$ ipython --no-banner

In [1]: import numpy as np

In [2]: import numpy.linalg as la

In [3]: np.set_printoptions(suppress=True, linewidth=120)

In [4]: B = np.array([[-1, 3, 3, -2, -2, -3, -3, -1, -3],
   ...:     [1, -2, -2, -2, 2, 3, 2, -1, -1],
   ...:     [-1, -1, 0, 3, 2, 3, 1, 2, 3]])

In [5]: data = B.T @ B

In [6]: data
Out[6]: 
array([[  3,  -4,  -5,  -3,   2,   3,   4,  -2,  -1],
       [ -4,  14,  13,  -5, -12, -18, -14,  -3, -10],
       [ -5,  13,  13,  -2, -10, -15, -13,  -1,  -7],
       [ -3,  -5,  -2,  17,   6,   9,   5,  10,  17],
       [  2, -12, -10,   6,  12,  18,  12,   4,  10],
       [  3, -18, -15,   9,  18,  27,  18,   6,  15],
       [  4, -14, -13,   5,  12,  18,  14,   3,  10],
       [ -2,  -3,  -1,  10,   4,   6,   3,   6,  10],
       [ -1, -10,  -7,  17,  10,  15,  10,  10,  19]])

In [7]: # rank 3

In [8]: B = np.array([[3, -2],
   ...:     [3, 0],
   ...:     [0, 2],
   ...:     [-1, 0],
   ...:     [-2, 0],
   ...:     [2, 1],
   ...:     [3, -1],
   ...:     [-1, 2],
   ...:     [-2, -1]])

In [9]: np.einsum("ik,kj->ji", data, B)
Out[9]: 
array([[ 18,   4,  -8, -64, -12, -18,  -4, -38, -58],
       [-20,  34,  39,   9, -20, -30, -34,   7,  -6]])

In [10]: np.einsum("ij->j", data)
Out[10]: array([ -3, -39, -27,  54,  42,  63,  39,  33,  63])

In [11]: np.vstack([data, B.T]).shape
Out[11]: (11, 9)

In [12]: B.T @ data.T
Out[12]: 
array([[ 18,   4,  -8, -64, -12, -18,  -4, -38, -58],
       [-20,  34,  39,   9, -20, -30, -34,   7,  -6]])

In [13]: la.matrix_rank(data @ B)
Out[13]: np.int64(2)

In [14]: vec = np.array([5, 0, 1, 0, 3, 4, 1, 2, 4])

In [15]: h1 = np.maximum(data @ vec, 0)

In [16]: data * (h1 > 1e-9)[:, None]
Out[16]: 
array([[  3,  -4,  -5,  -3,   2,   3,   4,  -2,  -1],
       [  0,   0,   0,   0,   0,   0,   0,   0,   0],
       [  0,   0,   0,   0,   0,   0,   0,   0,   0],
       [ -3,  -5,  -2,  17,   6,   9,   5,  10,  17],
       [  2, -12, -10,   6,  12,  18,  12,   4,  10],
       [  3, -18, -15,   9,  18,  27,  18,   6,  15],
       [  4, -14, -13,   5,  12,  18,  14,   3,  10],
       [ -2,  -3,  -1,  10,   4,   6,   3,   6,  10],
       [ -1, -10,  -7,  17,  10,  15,  10,  10,  19]])

In [17]: h1
Out[17]: array([ 24,   0,   0, 130, 168, 252, 175,  80, 184])

In [18]: data.T @ h1
Out[18]: array([  1130, -11828,  -9483,  10217,  11640,  17460,  11828,   6281,  13692])

In [19]: r = la.matrix_rank(data)

In [20]: r
Out[20]: np.int64(3)

In [21]: N = la.svd(data)[2][r:].T

In [22]: [int(la.matrix_rank(data[:, :j + 1])) for j in range(9)]
Out[22]: [1, 2, 3, 3, 3, 3, 3, 3, 3]

In [23]: N.shape
Out[23]: (9, 6)

In [24]: np.allclose(data @ N, 0)
Out[24]: True

In [25]: np.round(N @ N.T, 1) + 0
Out[25]: 
array([[ 0.8,  0.1,  0.3,  0.1,  0.1,  0.1, -0.1,  0.1,  0. ],
       [ 0.1,  0.8, -0.3,  0. ,  0.1,  0.1,  0.2,  0. ,  0.1],
       [ 0.3, -0.3,  0.6,  0. ,  0. , -0.1,  0.3, -0.1,  0.1],
       [ 0.1,  0. ,  0. ,  0.5,  0. ,  0.1,  0. , -0.3, -0.4],
       [ 0.1,  0.1,  0. ,  0. ,  0.7, -0.4, -0.1,  0. ,  0. ],
       [ 0.1,  0.1, -0.1,  0.1, -0.4,  0.4, -0.1, -0.1,  0. ],
       [-0.1,  0.2,  0.3,  0. , -0.1, -0.1,  0.8,  0. , -0.1],
       [ 0.1,  0. , -0.1, -0.3,  0. , -0.1,  0. ,  0.8, -0.2],
       [ 0. ,  0.1,  0.1, -0.4,  0. ,  0. , -0.1, -0.2,  0.6]])
